$ ipython --no-banner

In [1]: import numpy as np

In [2]: np.set_printoptions(precision=2, suppress=True, linewidth=200)

In [3]: M = np.load("w.npy")

In [4]: print(M)
[[ 0  0  0]
 [ 2  0  0]
 [ 2  0 -1]
 [ 0  2  0]
 [ 0  0  0]
 [-2  0  0]]

In [5]: Q, R = np.linalg.qr(M)

In [6]: print(Q.shape, R.shape)
(6, 3) (3, 3)

In [7]: np.round(Q.T @ Q, 2) + 0
Out[7]: 
array([[1., 0., 0.],
       [0., 1., 0.],
       [0., 0., 1.]])

In [8]: np.round(Q @ R, 2) + 0
Out[8]: 
array([[ 0.,  0.,  0.],
       [ 2.,  0.,  0.],
       [ 2.,  0., -1.],
       [ 0.,  2.,  0.],
       [ 0.,  0.,  0.],
       [-2.,  0.,  0.]])

In [9]: Q.round(2) + 0
Out[9]: 
array([[ 0.  ,  0.  ,  0.  ],
       [-0.58,  0.  ,  0.41],
       [-0.58,  0.  , -0.82],
       [ 0.  , -1.  ,  0.  ],
       [ 0.  ,  0.  ,  0.  ],
       [ 0.58,  0.  , -0.41]])

In [10]: R
Out[10]: 
array([[-3.46,  0.  ,  0.58],
       [ 0.  , -2.  ,  0.  ],
       [ 0.  ,  0.  ,  0.82]])

In [11]: round(float(abs(R[0, 0])), 2), np.round(np.linalg.norm(M[:, 0]), 2)
Out[11]: (3.46, np.float64(3.46))

In [12]: x0 = np.array([0, 1, 0])

In [13]: rhs = M @ x0

In [14]: np.linalg.solve(M.T @ M, M.T @ rhs)
Out[14]: array([0., 1., 0.])

In [15]: rng = np.random.default_rng(21612)

In [16]: rhs = rhs + 0.3 * rng.normal(size=6)

In [17]: rhs
Out[17]: array([ 0.67, -0.18,  0.25,  1.4 , -0.06,  0.75])

In [18]: b, *_ = np.linalg.lstsq(M, rhs)

In [19]: np.round(M.T @ (rhs - M @ b), 2) + 0
Out[19]: array([0., 0., 0.])

In [20]: b
Out[20]: array([-0.23,  0.7 , -0.71])

In [21]: Y = np.c_[M[:, :2] @ np.array([[-2, 1], [-3, 2]]), np.array([1, 0, -1, 2, -2, -2])]

In [22]: print(Y)
[[ 0  0  1]
 [-4  2  0]
 [-4  2 -1]
 [-6  4  2]
 [ 0  0 -2]
 [ 4 -2 -2]]

In [23]: np.linalg.norm(np.linalg.qr(M)[0].T @ Y, axis=0) ** 2 / ((Y ** 2).sum(axis=0) + 1e-12)
Out[23]: array([1. , 1. , 0.5])

In [24]: np.linalg.lstsq(M, Y[:, 0])[0]
Out[24]: array([-2., -3.,  0.])

In [25]: np.linalg.matrix_rank(np.c_[M, Y])
Out[25]: np.int64(4)

In [26]: hat = M @ np.linalg.solve(M.T @ M, M.T)

In [27]: np.allclose(hat @ hat, hat)
Out[27]: True

In [28]: np.diag(hat)
Out[28]: array([0. , 0.5, 1. , 1. , 0. , 0.5])

In [29]: np.round((np.eye(6) - hat) @ M, 2) + 0
Out[29]: 
array([[0., 0., 0.],
       [0., 0., 0.],
       [0., 0., 0.],
       [0., 0., 0.],
       [0., 0., 0.],
       [0., 0., 0.]])

In [30]: np.linalg.matrix_rank(np.eye(6) - hat)
Out[30]: np.int64(3)

In [31]: Y = np.array([[-1, 0, 0, 2],
    ...:     [2, 1, -2, 1],
    ...:     [0, 2, -2, -2],
    ...:     [-2, -1, 1, 0],
    ...:     [1, -1, 0, 1],
    ...:     [-1, -2, -2, 0],
    ...:     [2, 1, -1, 1],
    ...:     [2, 2, -1, 1],
    ...:     [2, 2, -2, 2]])

In [32]: K = Y.T @ Y

In [33]: K
Out[33]: 
array([[ 23,  15, -12,   9],
       [ 15,  20, -10,   3],
       [-12, -10,  19,  -4],
       [  9,   3,  -4,  16]])

In [34]: x0 = np.array([1, 2, -1, 1])

In [35]: h1 = np.maximum(K @ x0, 0)

In [36]: h1
Out[36]: array([74, 68,  0, 35])

In [37]: K.T @ h1
Out[37]: array([ 3037,  2575, -1708,  1430])

In [38]: Y = np.linalg.inv(K)

In [39]: np.allclose(Y, K.T)
Out[39]: False

In [40]: print(np.round(np.linalg.cond(K), 2))
10.3

In [41]: np.round(np.linalg.slogdet(K)[0], 2)
Out[41]: np.float64(1.0)

In [42]: data = np.array([[0, 0, 0, 2, 1, 0],
    ...:     [0, 0, 0, 0, 0, -2],
    ...:     [0, 0, 0, 0, 2, 0],
    ...:     [0, 0, -2, 0, 0, 0],
    ...:     [0, 0, 0, -1, 0, 0],
    ...:     [0, -1, 0, 1, 0, 0]])

In [43]: data
Out[43]: 
array([[ 0,  0,  0,  2,  1,  0],
       [ 0,  0,  0,  0,  0, -2],
       [ 0,  0,  0,  0,  2,  0],
       [ 0,  0, -2,  0,  0,  0],
       [ 0,  0,  0, -1,  0,  0],
       [ 0, -1,  0,  1,  0,  0]])

In [44]: Y = data + rng.integers(-2, 3, (6, 5)) @ rng.integers(-2, 3, (5, 6))

In [45]: Y
Out[45]: 
array([[  4,  10,  12,   2,  -5,   9],
       [ -3,   7,  14,   2,  -6,  12],
       [ -4,   8,  10,   3,  -5,   7],
       [  5,   8,   4,   3,  -6,   3],
       [-10,  -2,   4,  -7,   3,   4],
       [ -7,  -2,   4,   4,  -1,   7]])

In [46]: Y - data
Out[46]: 
array([[  4,  10,  12,   0,  -6,   9],
       [ -3,   7,  14,   2,  -6,  14],
       [ -4,   8,  10,   3,  -7,   7],
       [  5,   8,   6,   3,  -6,   3],
       [-10,  -2,   4,  -6,   3,   4],
       [ -7,  -1,   4,   3,  -1,   7]])

In [47]: np.abs(Y - data).sum(axis=1)
Out[47]: array([41, 46, 39, 31, 29, 23])

In [48]: np.linalg.matrix_rank(Y - data, tol=1e-8)
Out[48]: np.int64(5)

In [49]: print(np.round(np.linalg.svd(Y - data, compute_uv=False), 2) + 0)
[35.5  17.5   7.14  4.67  0.37  0.  ]

In [50]: G = M.T @ M

In [51]: np.diag(G)
Out[51]: array([12,  4,  1])

In [52]: np.linalg.svd(M, compute_uv=False) ** 2
Out[52]: array([12.35,  4.  ,  0.65])

In [53]: r0 = np.array([1, -2, 2, -1, 2, -2])

In [54]: X = r0[np.abs(np.subtract.outer(np.arange(6), np.arange(6)))]

In [55]: X
Out[55]: 
array([[ 1, -2,  2, -1,  2, -2],
       [-2,  1, -2,  2, -1,  2],
       [ 2, -2,  1, -2,  2, -1],
       [-1,  2, -2,  1, -2,  2],
       [ 2, -1,  2, -2,  1, -2],
       [-2,  2, -1,  2, -2,  1]])

In [56]: evals, vecs = np.linalg.eigh(X)

In [57]: x0 = np.array([4, -1, 0, -1, 8, 2])

In [58]: np.abs(X).sum(axis=1).max(), round(float(np.abs(evals).max()), 2)
Out[58]: (np.int64(10), 10.0)

In [59]: (np.sign(vecs[:, -1].round(6)) == np.sign(vecs[0, -1].round(6))).astype(int)
Out[59]: array([1, 0, 1, 0, 1, 0])

In [60]: x0 @ X @ x0
Out[60]: np.int64(178)

In [61]: vecs * np.maximum(evals, 0) @ vecs.T
Out[61]: 
array([[ 1.67, -1.67,  1.67, -1.67,  1.67, -1.67],
       [-1.67,  1.67, -1.67,  1.67, -1.67,  1.67],
       [ 1.67, -1.67,  1.67, -1.67,  1.67, -1.67],
       [-1.67,  1.67, -1.67,  1.67, -1.67,  1.67],
       [ 1.67, -1.67,  1.67, -1.67,  1.67, -1.67],
       [-1.67,  1.67, -1.67,  1.67, -1.67,  1.67]])

In [62]: def softmax(z):
    ...:     e = np.exp(z - z.max(axis=-1, keepdims=True))
    ...:     return e / e.sum(axis=-1, keepdims=True)
    ...: 

In [63]: print(softmax(X[1]))
[0.01 0.15 0.01 0.41 0.02 0.41]

In [64]: print(softmax(X).sum(axis=1))
[1. 1. 1. 1. 1. 1.]

In [65]: scores = X @ X.T / np.sqrt(6)

In [66]: softmax(scores)[1] @ X
Out[66]: array([-1.77,  1.47, -1.77,  1.77, -1.47,  1.77])

In [67]: arr = np.array([[-0.92, -7.55, 39.55],
    ...:     [11.41, -2.2, -33.16],
    ...:     [17.41, -2.79, -21.42],
    ...:     [11.76, -9.97, -6.03],
    ...:     [-14.54, -45.54, -27.23],
    ...:     [-15.59, -25.55, -2.83],
    ...:     [-4.68, -7.09, 1.43],
    ...:     [-19.13, -13.29, -19.25],
    ...:     [-0.87, 7.43, 5.75],
    ...:     [2.24, 31.63, 10.19],
    ...:     [17.22, -4.4, -25.89],
    ...:     [-9.84, 7.29, -29.89],
    ...:     [-34.47, 5.69, 19.14],
    ...:     [9.57, -14.01, 10.57],
    ...:     [-10.72, -10.2, 12.06],
    ...:     [14.44, -7.85, -0.98],
    ...:     [34.26, -18.42, -17.25],
    ...:     [4.25, 7.63, -22.96],
    ...:     [5.0, -11.62, -12.48],
    ...:     [20.27, -7.61, 2.15],
    ...:     [18.8, -20.71, -3.99]])

In [68]: hat = arr @ np.linalg.solve(arr.T @ arr, arr.T)

In [69]: print(np.linalg.matrix_rank(np.eye(21) - hat))
18

In [70]: print(np.round(np.linalg.eigvalsh(hat), 2) + 0)
[0. 0. 0. 0. 0. 0. 0. 0. 0. 0. 0. 0. 0. 0. 0. 0. 0. 0. 1. 1. 1.]
